% python3 -q
>>> import numpy as np
>>> np.set_printoptions(precision=3, suppress=True, linewidth=160, floatmode="fixed")
>>> tidy = lambda a: np.round(a, 3) + 0
>>> other = np.array([[0, 5, 5, 3, 0, 5, 3, 1, 2, 2],
...     [3, 2, 4, 0, 4, 1, 0, 0, 2, 2],
...     [0, 3, 4, 1, 1, 0, 3, 2, 3, 0],
...     [0, 0, 2, 2, 3, 3, 0, 3, 4, 1]])
>>> K = other.T @ other
>>> K
array([[ 9,  6, 12,  0, 12,  3,  0,  0,  6,  6],
       [ 6, 38, 45, 18, 11, 27, 24, 11, 23, 14],
       [12, 45, 61, 23, 26, 35, 27, 19, 38, 20],
       [ 0, 18, 23, 14,  7, 21, 12, 11, 17,  8],
       [12, 11, 26,  7, 26, 13,  3, 11, 23, 11],
       [ 3, 27, 35, 21, 13, 35, 15, 14, 24, 15],
       [ 0, 24, 27, 12,  3, 15, 18,  9, 15,  6],
       [ 0, 11, 19, 11, 11, 14,  9, 14, 20,  5],
       [ 6, 23, 38, 17, 23, 24, 15, 20, 33, 12],
       [ 6, 14, 20,  8, 11, 15,  6,  5, 12,  9]])
>>> Uu, sig, vt = np.linalg.svd(K, full_matrices=False)
>>> tidy(np.cumsum(sig ** 2) / np.sum(sig ** 2))
array([0.957, 0.985, 0.995, 1.000, 1.000, 1.000, 1.000, 1.000, 1.000, 1.000])
>>> tidy(vt @ vt.T)
array([[1.000, 0.000, 0.000, 0.000, 0.000, 0.000, 0.000, 0.000, 0.000, 0.000],
       [0.000, 1.000, 0.000, 0.000, 0.000, 0.000, 0.000, 0.000, 0.000, 0.000],
       [0.000, 0.000, 1.000, 0.000, 0.000, 0.000, 0.000, 0.000, 0.000, 0.000],
       [0.000, 0.000, 0.000, 1.000, 0.000, 0.000, 0.000, 0.000, 0.000, 0.000],
       [0.000, 0.000, 0.000, 0.000, 1.000, 0.000, 0.000, 0.000, 0.000, 0.000],
       [0.000, 0.000, 0.000, 0.000, 0.000, 1.000, 0.000, 0.000, 0.000, 0.000],
       [0.000, 0.000, 0.000, 0.000, 0.000, 0.000, 1.000, 0.000, 0.000, 0.000],
       [0.000, 0.000, 0.000, 0.000, 0.000, 0.000, 0.000, 1.000, 0.000, 0.000],
       [0.000, 0.000, 0.000, 0.000, 0.000, 0.000, 0.000, 0.000, 1.000, 0.000],
       [0.000, 0.000, 0.000, 0.000, 0.000, 0.000, 0.000, 0.000, 0.000, 1.000]])
>>> tidy(Uu.T @ Uu)
array([[1.000, 0.000, 0.000, 0.000, 0.000, 0.000, 0.000, 0.000, 0.000, 0.000],
       [0.000, 1.000, 0.000, 0.000, 0.000, 0.000, 0.000, 0.000, 0.000, 0.000],
       [0.000, 0.000, 1.000, 0.000, 0.000, 0.000, 0.000, 0.000, 0.000, 0.000],
       [0.000, 0.000, 0.000, 1.000, 0.000, 0.000, 0.000, 0.000, 0.000, 0.000],
       [0.000, 0.000, 0.000, 0.000, 1.000, 0.000, 0.000, 0.000, 0.000, 0.000],
       [0.000, 0.000, 0.000, 0.000, 0.000, 1.000, 0.000, 0.000, 0.000, 0.000],
       [0.000, 0.000, 0.000, 0.000, 0.000, 0.000, 1.000, 0.000, 0.000, 0.000],
       [0.000, 0.000, 0.000, 0.000, 0.000, 0.000, 0.000, 1.000, 0.000, 0.000],
       [0.000, 0.000, 0.000, 0.000, 0.000, 0.000, 0.000, 0.000, 1.000, 0.000],
       [0.000, 0.000, 0.000, 0.000, 0.000, 0.000, 0.000, 0.000, 0.000, 1.000]])
>>> tidy(sig)
array([191.218,  32.404,  19.978,  13.399,   0.000,   0.000,   0.000,   0.000,   0.000,   0.000])
>>> rng = np.random.default_rng(33)
>>> z = rng.permutation(10)
>>> z
array([0, 6, 8, 1, 4, 3, 5, 9, 2, 7])
>>> other = K[z][:, z]
>>> tidy(np.sort(np.abs(np.linalg.eigvals(other))))
array([  0.000,   0.000,   0.000,   0.000,   0.000,   0.000,  13.399,  19.978,  32.404, 191.218])
>>> other
array([[ 9,  0,  6,  6, 12,  0,  3,  6, 12,  0],
       [ 0, 18, 15, 24,  3, 12, 15,  6, 27,  9],
       [ 6, 15, 33, 23, 23, 17, 24, 12, 38, 20],
       [ 6, 24, 23, 38, 11, 18, 27, 14, 45, 11],
       [12,  3, 23, 11, 26,  7, 13, 11, 26, 11],
       [ 0, 12, 17, 18,  7, 14, 21,  8, 23, 11],
       [ 3, 15, 24, 27, 13, 21, 35, 15, 35, 14],
       [ 6,  6, 12, 14, 11,  8, 15,  9, 20,  5],
       [12, 27, 38, 45, 26, 23, 35, 20, 61, 19],
       [ 0,  9, 20, 11, 11, 11, 14,  5, 19, 14]])
>>> np.diag(other)
array([ 9, 18, 33, 38, 26, 14, 35,  9, 61, 14])
>>> tidy(np.linalg.det(other)), tidy(np.linalg.det(K[z]))
(np.float64(0.0), np.float64(0.0))
>>> Uu, sig, vt = np.linalg.svd(K)
>>> V = vt[:(sig > 1e-8).sum()]
>>> vec = K[8] + -3 * K[3] + rng.integers(2) * np.eye(10)[9]
>>> vec
array([  6.000, -31.000, -31.000, -25.000,   2.000, -39.000, -21.000, -13.000, -18.000, -12.000])
>>> np.linalg.matrix_rank(np.vstack([K, vec]))
np.int64(4)
>>> Uu, sig, vt = np.linalg.svd(K)
>>> tidy(sig)
array([191.218,  32.404,  19.978,  13.399,   0.000,   0.000,   0.000,   0.000,   0.000,   0.000])
>>> np.argmax(sig[:-1] / (sig[1:] + 1e-6)) + 1
np.int64(4)
>>> other = Uu[:, :4] @ np.diag(sig[:4]) @ vt[:4]
>>> tidy(np.abs(K - other).max())
np.float64(0.0)
>>> np.linalg.matrix_rank(other)
np.int64(4)
>>> tidy(np.linalg.norm(K - other, 2)), tidy(sig[4])
(np.float64(0.0), np.float64(0.0))
>>> tidy(np.linalg.norm(K - other) / np.linalg.norm(K))
np.float64(0.0)
>>> F = np.load("case2.npy")
>>> F
array([[ 4,  4,  4,  4,  4,  4,  4],
       [ 4,  8,  8,  8,  8,  8,  8],
       [ 4,  8, 12, 12, 12, 12, 12],
       [ 4,  8, 12, 16, 16, 16, 16],
       [ 4,  8, 12, 16, 20, 20, 20],
       [ 4,  8, 12, 16, 20, 24, 24],
       [ 4,  8, 12, 16, 20, 24, 28]])
>>> ev, V = np.linalg.eigh(F)
>>> vec = np.array([-3, -2, -3, -1, -2, -3, 0])
>>> vec @ F @ vec / (vec @ vec), tidy(ev[0]), tidy(ev[-1])
(np.float64(52.0), np.float64(1.045), np.float64(91.523))
>>> tidy(np.linalg.eigvalsh(F[1:, 1:]))
array([ 1.068,  1.310,  1.903,  3.499,  9.716, 90.503])
>>> np.abs(F).sum(axis=1).max(), tidy(np.abs(ev).max())
(np.int64(112), np.float64(91.523))
>>> tidy(V * np.abs(ev) @ V.T)
array([[ 4.000,  4.000,  4.000,  4.000,  4.000,  4.000,  4.000],
       [ 4.000,  8.000,  8.000,  8.000,  8.000,  8.000,  8.000],
       [ 4.000,  8.000, 12.000, 12.000, 12.000, 12.000, 12.000],
       [ 4.000,  8.000, 12.000, 16.000, 16.000, 16.000, 16.000],
       [ 4.000,  8.000, 12.000, 16.000, 20.000, 20.000, 20.000],
       [ 4.000,  8.000, 12.000, 16.000, 20.000, 24.000, 24.000],
       [ 4.000,  8.000, 12.000, 16.000, 20.000, 24.000, 28.000]])
>>> (np.sign(V[:, -1].round(6)) == np.sign(V[0, -1].round(6))).astype(int)
array([1, 1, 1, 1, 1, 1, 1])
>>> other = np.linalg.inv(F)
>>> np.allclose(other, F.T)
False
>>> tidy(np.linalg.inv(other))
array([[ 4.000,  4.000,  4.000,  4.000,  4.000,  4.000,  4.000],
       [ 4.000,  8.000,  8.000,  8.000,  8.000,  8.000,  8.000],
       [ 4.000,  8.000, 12.000, 12.000, 12.000, 12.000, 12.000],
       [ 4.000,  8.000, 12.000, 16.000, 16.000, 16.000, 16.000],
       [ 4.000,  8.000, 12.000, 16.000, 20.000, 20.000, 20.000],
       [ 4.000,  8.000, 12.000, 16.000, 20.000, 24.000, 24.000],
       [ 4.000,  8.000, 12.000, 16.000, 20.000, 24.000, 28.000]])
>>> F @ other
array([[1.000, 0.000, 0.000, 0.000, 0.000, 0.000, 0.000],
       [0.000, 1.000, 0.000, 0.000, 0.000, 0.000, 0.000],
       [0.000, 0.000, 1.000, 0.000, 0.000, 0.000, 0.000],
       [0.000, 0.000, 0.000, 1.000, 0.000, 0.000, 0.000],
       [0.000, 0.000, 0.000, 0.000, 1.000, 0.000, 0.000],
       [0.000, 0.000, 0.000, 0.000, 0.000, 1.000, 0.000],
       [0.000, 0.000, 0.000, 0.000, 0.000, 0.000, 1.000]])
>>> E = np.load("run13.npy")
>>> E
array([[39.697, 39.854,  2.161],
       [38.493, 39.172, -1.002],
       [39.459, 39.302,  0.773],
       [40.777, 38.856, -0.653],
       [38.215, 37.525, -1.565],
       [39.438, 38.179,  0.129],
       [40.806, 40.670,  0.510],
       [39.693, 38.087, -0.152],
       [40.087, 39.072, -1.109],
       [40.914, 40.354, -1.319],
       [38.772, 40.630, -0.981],
       [40.984, 40.819, -0.103],
       [39.147, 39.697, -1.606]])
>>> d = np.linalg.norm(E[:, None] - E[None], axis=-1)
>>> np.linalg.matrix_rank(d ** 2)
np.int64(5)
>>> (d + 1e9 * np.eye(13)).round(6).argmin(axis=1)
array([ 2, 12,  5,  8,  1,  7, 11,  5,  3, 11, 12,  6,  1])
>>> np.unravel_index(d.round(6).argmax(), d.shape)
(np.int64(0), np.int64(4))
>>> d.shape
(13, 13)
>>> tidy(d[:5, :5])
array([[0.000, 3.452, 1.513, 3.175, 4.637],
       [3.452, 0.000, 2.025, 2.332, 1.763],
       [1.513, 2.025, 0.000, 1.992, 3.189],
       [3.175, 2.332, 1.992, 0.000, 3.028],
       [4.637, 1.763, 3.189, 3.028, 0.000]])
>>> d.mean(axis=1).argmax()
np.int64(4)
>>> W0 = np.load("mat.npy")
>>> W0
array([[-3,  2, -3,  6, -2, -1],
       [ 0,  2,  0,  0,  2,  3],
       [ 2, -3,  2, -4,  2,  1],
       [ 3,  3,  1, -2, -2, -2],
       [ 0, -1,  3, -6, -3,  3],
       [ 3,  0,  3, -6,  0,  0],
       [ 0, -2, -2,  4,  3,  3]])
>>> np.linalg.matrix_rank(W0, rtol=0.1)
np.int64(5)
>>> tidy(np.linalg.norm(W0, 2) / np.linalg.norm(W0))
np.float64(0.809)
>>> [round(float(x), 3) for x in np.linalg.svd(W0, compute_uv=False)[:3]]
[14.226, 7.801, 5.013]
>>> theta = np.radians(15)
>>> r_ = np.eye(6)
>>> r_[5, 5] = r_[4, 4] = np.cos(theta)
>>> r_[5, 4], r_[4, 5] = -np.sin(theta), np.sin(theta)
>>> tidy(r_)
array([[ 1.000,  0.000,  0.000,  0.000,  0.000,  0.000],
       [ 0.000,  1.000,  0.000,  0.000,  0.000,  0.000],
       [ 0.000,  0.000,  1.000,  0.000,  0.000,  0.000],
       [ 0.000,  0.000,  0.000,  1.000,  0.000,  0.000],
       [ 0.000,  0.000,  0.000,  0.000,  0.966,  0.259],
       [ 0.000,  0.000,  0.000,  0.000, -0.259,  0.966]])
>>> other = W0 @ r_.T
>>> tidy(other)
array([[-3.000,  2.000, -3.000,  6.000, -2.191, -0.448],
       [ 0.000,  2.000,  0.000,  0.000,  2.708,  2.380],
       [ 2.000, -3.000,  2.000, -4.000,  2.191,  0.448],
       [ 3.000,  3.000,  1.000, -2.000, -2.449, -1.414],
       [ 0.000, -1.000,  3.000, -6.000, -2.121,  3.674],
       [ 3.000,  0.000,  3.000, -6.000,  0.000,  0.000],
       [ 0.000, -2.000, -2.000,  4.000,  3.674,  2.121]])
>>> tidy(np.linalg.svd(W0, compute_uv=False)), tidy(np.linalg.svd(other, compute_uv=False))
(array([14.226,  7.801,  5.013,  4.139,  1.876,  0.000]), array([14.226,  7.801,  5.013,  4.139,  1.876,  0.000]))
>>> np.allclose(other[:-1].T @ np.linalg.lstsq(other[:-1].T, other[-1])[0], other[-1])
True
>>> data = 0.2 ** np.abs(np.subtract.outer(np.arange(11), np.arange(11)))
>>> tidy(data)
array([[1.000, 0.200, 0.040, 0.008, 0.002, 0.000, 0.000, 0.000, 0.000, 0.000, 0.000],
       [0.200, 1.000, 0.200, 0.040, 0.008, 0.002, 0.000, 0.000, 0.000, 0.000, 0.000],
       [0.040, 0.200, 1.000, 0.200, 0.040, 0.008, 0.002, 0.000, 0.000, 0.000, 0.000],
       [0.008, 0.040, 0.200, 1.000, 0.200, 0.040, 0.008, 0.002, 0.000, 0.000, 0.000],
       [0.002, 0.008, 0.040, 0.200, 1.000, 0.200, 0.040, 0.008, 0.002, 0.000, 0.000],
       [0.000, 0.002, 0.008, 0.040, 0.200, 1.000, 0.200, 0.040, 0.008, 0.002, 0.000],
       [0.000, 0.000, 0.002, 0.008, 0.040, 0.200, 1.000, 0.200, 0.040, 0.008, 0.002],
       [0.000, 0.000, 0.000, 0.002, 0.008, 0.040, 0.200, 1.000, 0.200, 0.040, 0.008],
       [0.000, 0.000, 0.000, 0.000, 0.002, 0.008, 0.040, 0.200, 1.000, 0.200, 0.040],
       [0.000, 0.000, 0.000, 0.000, 0.000, 0.002, 0.008, 0.040, 0.200, 1.000, 0.200],
       [0.000, 0.000, 0.000, 0.000, 0.000, 0.000, 0.002, 0.008, 0.040, 0.200, 1.000]])
>>> r0 = np.array([1, 2, 1, 1, 2, 0, 1, 1, 2, 1, 1])
>>> other = data + np.outer(r0, np.eye(11)[3])
>>> tidy(np.linalg.det(other) / np.linalg.det(data)), tidy(1 + np.linalg.solve(data, r0)[3])
(np.float64(1.458), np.float64(1.458))
>>> vec = np.array([1, 1, 0, 1, 1, 2, 1, 2, 2, 1, 0])
>>> y = data @ vec
>>> tidy(y)
array([1.210, 1.252, 0.498, 1.340, 1.669, 2.540, 1.936, 2.730, 2.658, 1.492, 0.298])
>>> tidy(np.linalg.solve(data.T, data[0]))
array([1.000, 0.000, 0.000, 0.000, 0.000, 0.000, 0.000, 0.000, 0.000, 0.000, 0.000])
>>> tidy(np.linalg.solve(data, -3 * y))
array([-3.000, -3.000,  0.000, -3.000, -3.000, -6.000, -3.000, -6.000, -6.000, -3.000,  0.000])
>>> tidy(np.linalg.solve(data, y))
array([1.000, 1.000, 0.000, 1.000, 1.000, 2.000, 1.000, 2.000, 2.000, 1.000, 0.000])
>>> tidy(np.linalg.solve(data, data[:, 3]))
array([0.000, 0.000, 0.000, 1.000, 0.000, 0.000, 0.000, 0.000, 0.000, 0.000, 0.000])
>>> Q, V = np.linalg.qr(data[:, :6])[0], np.linalg.qr(data[:, 6:])[0]
>>> sig = np.linalg.svd(Q.T @ V, compute_uv=False)
>>> tidy(np.degrees(np.arccos(sig.clip(0, 1))))
array([67.162, 89.764, 90.000, 90.000, 90.000])
>>> L = np.linalg.cholesky(data)
>>> np.linalg.eigvalsh(data).min() > 0
np.True_
>>> tidy(data / np.sqrt(np.outer(np.diag(data), np.diag(data))))
array([[1.000, 0.200, 0.040, 0.008, 0.002, 0.000, 0.000, 0.000, 0.000, 0.000, 0.000],
       [0.200, 1.000, 0.200, 0.040, 0.008, 0.002, 0.000, 0.000, 0.000, 0.000, 0.000],
       [0.040, 0.200, 1.000, 0.200, 0.040, 0.008, 0.002, 0.000, 0.000, 0.000, 0.000],
       [0.008, 0.040, 0.200, 1.000, 0.200, 0.040, 0.008, 0.002, 0.000, 0.000, 0.000],
       [0.002, 0.008, 0.040, 0.200, 1.000, 0.200, 0.040, 0.008, 0.002, 0.000, 0.000],
       [0.000, 0.002, 0.008, 0.040, 0.200, 1.000, 0.200, 0.040, 0.008, 0.002, 0.000],
       [0.000, 0.000, 0.002, 0.008, 0.040, 0.200, 1.000, 0.200, 0.040, 0.008, 0.002],
       [0.000, 0.000, 0.000, 0.002, 0.008, 0.040, 0.200, 1.000, 0.200, 0.040, 0.008],
       [0.000, 0.000, 0.000, 0.000, 0.002, 0.008, 0.040, 0.200, 1.000, 0.200, 0.040],
       [0.000, 0.000, 0.000, 0.000, 0.000, 0.002, 0.008, 0.040, 0.200, 1.000, 0.200],
       [0.000, 0.000, 0.000, 0.000, 0.000, 0.000, 0.002, 0.008, 0.040, 0.200, 1.000]])
>>> tidy(L @ L.T)
array([[1.000, 0.200, 0.040, 0.008, 0.002, 0.000, 0.000, 0.000, 0.000, 0.000, 0.000],
       [0.200, 1.000, 0.200, 0.040, 0.008, 0.002, 0.000, 0.000, 0.000, 0.000, 0.000],
       [0.040, 0.200, 1.000, 0.200, 0.040, 0.008, 0.002, 0.000, 0.000, 0.000, 0.000],
       [0.008, 0.040, 0.200, 1.000, 0.200, 0.040, 0.008, 0.002, 0.000, 0.000, 0.000],
       [0.002, 0.008, 0.040, 0.200, 1.000, 0.200, 0.040, 0.008, 0.002, 0.000, 0.000],
       [0.000, 0.002, 0.008, 0.040, 0.200, 1.000, 0.200, 0.040, 0.008, 0.002, 0.000],
       [0.000, 0.000, 0.002, 0.008, 0.040, 0.200, 1.000, 0.200, 0.040, 0.008, 0.002],
       [0.000, 0.000, 0.000, 0.002, 0.008, 0.040, 0.200, 1.000, 0.200, 0.040, 0.008],
       [0.000, 0.000, 0.000, 0.000, 0.002, 0.008, 0.040, 0.200, 1.000, 0.200, 0.040],
       [0.000, 0.000, 0.000, 0.000, 0.000, 0.002, 0.008, 0.040, 0.200, 1.000, 0.200],
       [0.000, 0.000, 0.000, 0.000, 0.000, 0.000, 0.002, 0.008, 0.040, 0.200, 1.000]])
>>> np.diag(L) ** 2
array([1.000, 0.960, 0.960, 0.960, 0.960, 0.960, 0.960, 0.960, 0.960, 0.960, 0.960])
>>> tidy(L)
array([[1.000, 0.000, 0.000, 0.000, 0.000, 0.000, 0.000, 0.000, 0.000, 0.000, 0.000],
       [0.200, 0.980, 0.000, 0.000, 0.000, 0.000, 0.000, 0.000, 0.000, 0.000, 0.000],
       [0.040, 0.196, 0.980, 0.000, 0.000, 0.000, 0.000, 0.000, 0.000, 0.000, 0.000],
       [0.008, 0.039, 0.196, 0.980, 0.000, 0.000, 0.000, 0.000, 0.000, 0.000, 0.000],
       [0.002, 0.008, 0.039, 0.196, 0.980, 0.000, 0.000, 0.000, 0.000, 0.000, 0.000],
       [0.000, 0.002, 0.008, 0.039, 0.196, 0.980, 0.000, 0.000, 0.000, 0.000, 0.000],
       [0.000, 0.000, 0.002, 0.008, 0.039, 0.196, 0.980, 0.000, 0.000, 0.000, 0.000],
       [0.000, 0.000, 0.000, 0.002, 0.008, 0.039, 0.196, 0.980, 0.000, 0.000, 0.000],
       [0.000, 0.000, 0.000, 0.000, 0.002, 0.008, 0.039, 0.196, 0.980, 0.000, 0.000],
       [0.000, 0.000, 0.000, 0.000, 0.000, 0.002, 0.008, 0.039, 0.196, 0.980, 0.000],
       [0.000, 0.000, 0.000, 0.000, 0.000, 0.000, 0.002, 0.008, 0.039, 0.196, 0.980]])
